$ python -q
>>> import numpy as np
>>> import numpy.linalg as la
>>> np.set_printoptions(precision=2, suppress=True, linewidth=120, legacy="1.25")
>>> def tidy(a):
...     return np.round(a, 2) + 0
... 
>>> J = np.loadtxt("out0.csv", delimiter=",")
>>> print(J)
[[ -1.19  19.56   3.98]
 [-15.35 -11.79   5.03]
 [-15.06  -8.33 -10.19]
 [  5.52   4.95  18.58]
 [-15.79  -5.4   11.03]
 [ -8.42  -4.96  17.45]
 [ 19.99   0.45   0.06]
 [ 19.49   1.6   -4.19]
 [ -4.73  -2.93 -19.21]
 [-19.94  -1.01   1.18]
 [-19.22   5.5   -0.44]
 [ 19.26   5.36   0.36]
 [  2.22 -19.82  -1.51]
 [  5.4   -3.64  18.91]
 [-13.32  14.46  -3.69]
 [-15.44 -12.69  -0.63]
 [ -8.24  -9.43 -15.59]
 [-11.02 -16.36   3.29]
 [ 10.85 -13.22  10.37]
 [-17.72   6.67  -6.44]
 [ 18.12  -3.78  -7.58]
 [ -8.42 -17.73   3.86]
 [  5.56 -19.12   1.83]
 [ -9.32  15.45  -8.63]
 [ -3.5   19.15  -4.6 ]
 [ 13.78  -6.05 -13.18]
 [ -7.74 -14.76  11.05]
 [ -6.52  13.16  13.58]
 [  3.21  -8.71 -17.72]
 [ -3.28 -18.27   7.44]
 [  9.53  -9.24 -14.96]
 [ 13.24  -8.34  12.45]
 [  4.38  -1.14 -19.48]
 [ -9.88  14.91   8.95]
 [ -7.35  11.11 -14.92]
 [ -2.53  16.55 -10.94]
 [ 19.64   3.5   -1.36]
 [ -5.85  -3.82 -18.74]
 [-10.96  15.56  -6.16]]
>>> Xc = (J - J.mean(axis=0)) / J.std(axis=0)
>>> print(tidy(Xc.std(axis=0)))
[1. 1. 1.]
>>> beta = la.lstsq(np.delete(Xc, 1, axis=1), Xc[:, 1])[0]
>>> print(np.abs(beta).argmax())
1
>>> print(tidy(beta))
[-0.09 -0.11]
>>> Y = np.c_[J[:, :2] @ np.array([[-2, 1], [3, 0]]), np.array([1, 0, 1, 2, 1, 1, 0, 1, 1, 1, 0, 0, 0, 0, 2, 1, 1, 2, 2, 1, 2, 2, 1, 0, 0, 1, 0, 1, 0, 0, 1, 1, 1, 2, 1, 1, 0, 1, 2])]
>>> print(tidy(Y))
[[ 61.06  -1.19   1.  ]
 [ -4.67 -15.35   0.  ]
 [  5.13 -15.06   1.  ]
 [  3.81   5.52   2.  ]
 [ 15.38 -15.79   1.  ]
 [  1.96  -8.42   1.  ]
 [-38.63  19.99   0.  ]
 [-34.18  19.49   1.  ]
 [  0.67  -4.73   1.  ]
 [ 36.85 -19.94   1.  ]
 [ 54.94 -19.22   0.  ]
 [-22.44  19.26   0.  ]
 [-63.9    2.22   0.  ]
 [-21.72   5.4    0.  ]
 [ 70.02 -13.32   2.  ]
 [ -7.19 -15.44   1.  ]
 [-11.81  -8.24   1.  ]
 [-27.04 -11.02   2.  ]
 [-61.36  10.85   2.  ]
 [ 55.45 -17.72   1.  ]
 [-47.58  18.12   2.  ]
 [-36.35  -8.42   2.  ]
 [-68.48   5.56   1.  ]
 [ 64.99  -9.32   0.  ]
 [ 64.45  -3.5    0.  ]
 [-45.71  13.78   1.  ]
 [-28.8   -7.74   0.  ]
 [ 52.52  -6.52   1.  ]
 [-32.55   3.21   0.  ]
 [-48.25  -3.28   0.  ]
 [-46.78   9.53   1.  ]
 [-51.5   13.24   1.  ]
 [-12.18   4.38   1.  ]
 [ 64.49  -9.88   2.  ]
 [ 48.03  -7.35   1.  ]
 [ 54.71  -2.53   1.  ]
 [-28.78  19.64   0.  ]
 [  0.24  -5.85   1.  ]
 [ 68.6  -10.96   2.  ]]
>>> print(la.matrix_rank(Y))
3
>>> print(tidy(la.lstsq(J, Y[:, 0])[0]))
[-2.  3.  0.]
